$ python3 -q
>>> import numpy as np
>>> import numpy.linalg as la
>>> np.set_printoptions(precision=1, suppress=True, linewidth=140, floatmode="fixed")
>>> M = np.loadtxt("dump.csv", delimiter=",")
>>> M
array([[ 2.3, -0.4, -0.2,  2.8,  2.0,  0.0, -0.3],
       [ 3.7, -1.6, -0.2,  6.0,  3.8, -0.5,  0.6],
       [-1.0,  0.4, -0.1, -1.7, -0.8, -0.2, -0.1],
       [ 3.3, -1.8, -0.3,  5.0,  3.9,  0.4,  0.2],
       [-3.6,  1.8,  0.0, -5.2, -3.6, -0.5,  0.0],
       [ 1.7, -0.7, -0.4,  2.5,  2.2, -0.4,  0.0],
       [ 1.6, -0.6,  0.0,  2.6,  1.7,  0.3, -0.2],
       [-2.2,  0.7,  0.5, -3.3, -2.2, -0.1,  0.8],
       [-2.8,  1.2,  0.4, -5.1, -3.2,  0.2,  0.3],
       [-1.1,  1.5, -0.5, -2.1, -1.7,  0.4, -0.4],
       [-1.4,  0.9, -0.4, -2.7, -1.9,  0.4, -0.5],
       [ 3.2, -1.7,  0.1,  4.3,  2.5,  0.0,  0.6],
       [ 2.2, -1.6, -0.2,  4.1,  2.9,  0.0,  0.2],
       [-3.8,  2.2, -0.4, -5.5, -4.2, -0.2,  0.2],
       [-3.1,  1.3, -0.1, -5.1, -3.2,  0.2, -0.2],
       [ 0.5, -0.2,  0.3,  0.7,  0.4, -0.1, -0.5],
       [ 1.5, -1.0, -0.3,  2.1,  1.6,  0.2,  0.6],
       [-1.2,  0.7, -0.2, -1.1, -0.6, -0.1,  0.3],
       [-1.6,  0.4,  0.6, -2.4, -1.2,  0.1, -0.1],
       [-0.7,  0.6, -0.2, -0.1, -0.8,  0.1,  0.2],
       [-0.4,  0.3,  0.2, -0.3, -0.3, -0.3,  0.4],
       [-3.4,  1.7, -0.1, -4.3, -3.0,  0.7,  0.0],
       [-4.3,  2.3,  0.0, -7.1, -4.4, -0.3, -0.2],
       [-3.5,  1.4, -0.2, -5.7, -4.0, -0.4, -0.2],
       [-0.4, -0.1,  0.1, -0.8, -0.3,  0.1, -0.4],
       [ 0.6, -0.8, -0.5,  1.9,  1.4,  0.2,  0.0],
       [-0.1, -0.2,  0.1, -0.1, -0.1,  0.2,  0.3],
       [-2.4,  1.1,  0.5, -3.8, -2.5, -0.1,  0.2],
       [ 0.8, -0.1,  0.6,  1.7,  0.8,  0.2,  0.0],
       [ 2.1, -1.0, -0.4,  3.6,  2.7, -0.1, -0.3]])
>>> cen = M - M.mean(axis=0)
>>> evecs = la.svd(cen)[2][:1]
>>> M2 = cen - cen @ evecs.T @ evecs
>>> np.cov(cen @ evecs.T, rowvar=False)
array(26.2)
>>> la.norm(M2, axis=1).round(6).argmax()
np.int64(9)
>>> round(la.norm(M2) / la.norm(cen), 1)
np.float64(0.1)
>>> np.round(np.diag(evecs.T @ evecs), 1) + 0
array([0.2, 0.1, 0.0, 0.5, 0.2, 0.0, 0.0])
>>> feats = np.minimum.outer(np.arange(1, 7), np.arange(1, 7)) * 4
>>> feats
array([[ 4,  4,  4,  4,  4,  4],
       [ 4,  8,  8,  8,  8,  8],
       [ 4,  8, 12, 12, 12, 12],
       [ 4,  8, 12, 16, 16, 16],
       [ 4,  8, 12, 16, 20, 20],
       [ 4,  8, 12, 16, 20, 24]])
>>> # equal to its transpose
>>> u = np.array([-8, -4, -2, 1, -4, 8])
>>> M2 = feats + np.outer(u, np.eye(6)[3])
>>> la.matrix_rank(la.inv(M2) - la.inv(feats), tol=1e-8)
np.int64(1)
>>> la.matrix_rank(M2 - feats)
np.int64(1)
>>> M2 = la.inv(feats)
>>> round(la.slogdet(feats)[0], 1)
np.float64(1.0)
>>> J = np.loadtxt("arr.csv", delimiter=",")
>>> J
array([[ 1.0, -1.0, -1.0,  1.0, -1.0,  1.0,  1.0, -1.0],
       [ 1.0,  1.0,  1.0,  1.0,  1.0,  1.0,  1.0,  1.0],
       [ 1.0, -1.0, -1.0,  1.0,  1.0, -1.0, -1.0,  1.0],
       [ 1.0, -1.0,  1.0, -1.0, -1.0,  1.0, -1.0,  1.0],
       [ 1.0,  1.0,  1.0,  1.0, -1.0, -1.0, -1.0, -1.0]])
>>> T = np.stack([J, -2 * J, J[::-1]])
>>> np.einsum("bij,cij->bc", T, T)
array([[ 40.0, -80.0,   8.0],
       [-80.0, 160.0, -16.0],
       [  8.0, -16.0,  40.0]])
>>> la.norm(T, axis=(1, 2))
array([ 6.3, 12.6,  6.3])
>>> la.matrix_rank(T.reshape(3, -1))
np.int64(2)
>>> np.abs(J).max()
np.float64(1.0)
>>> J.shape
(5, 8)
>>> J.mean(axis=0)
array([ 1.0, -0.2,  0.2,  0.6, -0.2,  0.2, -0.2,  0.2])
>>> la.svd(J, compute_uv=False)
array([2.8, 2.8, 2.8, 2.8, 2.8])
>>> E = np.load("test7.npy")
>>> E
array([[ 2,  0,  0,  2],
       [ 2,  1, -1, -1],
       [-1, -2, -1, -1],
       [ 2,  1, -1, -1],
       [ 0,  1,  0, -1],
       [ 2,  0, -2, -2],
       [ 1,  0, -1,  1]])
>>> E.reshape(2, -1)
array([[ 2,  0,  0,  2,  2,  1, -1, -1, -1, -2, -1, -1,  2,  1],
       [-1, -1,  0,  1,  0, -1,  2,  0, -2, -2,  1,  0, -1,  1]])
>>> T = E.reshape(7, 2, -1)
>>> np.swapaxes(T, 1, 2)[0]
array([[2, 0],
       [0, 2]])
>>> T.transpose(1, 0, 2)
array([[[ 2,  0],
        [ 2,  1],
        [-1, -2],
        [ 2,  1],
        [ 0,  1],
        [ 2,  0],
        [ 1,  0]],

       [[ 0,  2],
        [-1, -1],
        [-1, -1],
        [-1, -1],
        [ 0, -1],
        [-2, -2],
        [-1,  1]]])
>>> T.shape
(7, 2, 2)
>>> T[:, 0]
array([[ 2,  0],
       [ 2,  1],
       [-1, -2],
       [ 2,  1],
       [ 0,  1],
       [ 2,  0],
       [ 1,  0]])
>>> T.sum(axis=1)
array([[ 2,  2],
       [ 1,  0],
       [-2, -3],
       [ 1,  0],
       [ 0,  0],
       [ 0, -2],
       [ 0,  1]])
>>> x = np.array([-1, -2, -2, -1])
>>> rhs = E @ x
>>> rhs
array([-4, -1,  8, -1, -1,  4,  0])
>>> np.round(la.pinv(E) @ E, 1) + 0
array([[1.0, 0.0, 0.0, 0.0],
       [0.0, 1.0, 0.0, 0.0],
       [0.0, 0.0, 1.0, 0.0],
       [0.0, 0.0, 0.0, 1.0]])
>>> la.solve(E.T @ E, E.T @ rhs)
array([-1.0, -2.0, -2.0, -1.0])
>>> rng = np.random.default_rng(921128)
>>> rhs = rhs + 0.3 * rng.normal(size=7)
>>> rhs
array([-2.8, -1.2,  8.0, -1.0, -1.1,  4.0, -0.3])
>>> beta, *_ = la.lstsq(E, rhs)
>>> beta.round()
array([-0.0, -3.0, -1.0, -1.0])
>>> beta
array([-0.3, -2.6, -1.2, -1.2])
>>> round(la.norm(rhs - E @ beta), 1)
np.float64(0.5)
>>> arr = np.load("a.npy")
>>> arr
array([[ 6.2,  0.0, -0.5, -0.6,  0.4,  1.1, -0.2, -0.2, -1.2],
       [ 0.0,  4.4, -0.2,  0.4,  1.7,  0.1,  0.9,  1.4, -0.6],
       [-0.5, -0.2,  7.1, -0.3,  1.0,  0.4,  0.0, -0.1, -0.5],
       [-0.6,  0.4, -0.3,  4.4, -0.3, -0.4,  0.5,  0.2,  0.4],
       [ 0.4,  1.7,  1.0, -0.3,  6.0, -0.7,  0.1, -0.7,  0.5],
       [ 1.1,  0.1,  0.4, -0.4, -0.7,  6.9,  0.5,  0.1,  0.8],
       [-0.2,  0.9,  0.0,  0.5,  0.1,  0.5,  6.4, -0.9,  0.6],
       [-0.2,  1.4, -0.1,  0.2, -0.7,  0.1, -0.9,  6.1,  0.2],
       [-1.2, -0.6, -0.5,  0.4,  0.5,  0.8,  0.6,  0.2,  6.5]])
>>> lab = rng.permutation(9)
>>> lab
array([3, 7, 1, 4, 2, 5, 6, 8, 0])
>>> M2 = arr[lab][:, lab]
>>> np.trace(M2)
np.float64(54.0)
>>> np.allclose(M2, arr)
False
>>> M2
array([[ 4.4,  0.2,  0.4, -0.3, -0.3, -0.4,  0.5,  0.4, -0.6],
       [ 0.2,  6.1,  1.4, -0.7, -0.1,  0.1, -0.9,  0.2, -0.2],
       [ 0.4,  1.4,  4.4,  1.7, -0.2,  0.1,  0.9, -0.6,  0.0],
       [-0.3, -0.7,  1.7,  6.0,  1.0, -0.7,  0.1,  0.5,  0.4],
       [-0.3, -0.1, -0.2,  1.0,  7.1,  0.4,  0.0, -0.5, -0.5],
       [-0.4,  0.1,  0.1, -0.7,  0.4,  6.9,  0.5,  0.8,  1.1],
       [ 0.5, -0.9,  0.9,  0.1,  0.0,  0.5,  6.4,  0.6, -0.2],
       [ 0.4,  0.2, -0.6,  0.5, -0.5,  0.8,  0.6,  6.5, -1.2],
       [-0.6, -0.2,  0.0,  0.4, -0.5,  1.1, -0.2, -1.2,  6.2]])
>>> np.sort(np.abs(la.eigvals(M2)))
array([1.9, 4.0, 4.1, 6.0, 7.0, 7.0, 7.9, 8.0, 8.0])
>>> np.diag(M2)
array([4.4, 6.1, 4.4, 6.0, 7.1, 6.9, 6.4, 6.5, 6.2])
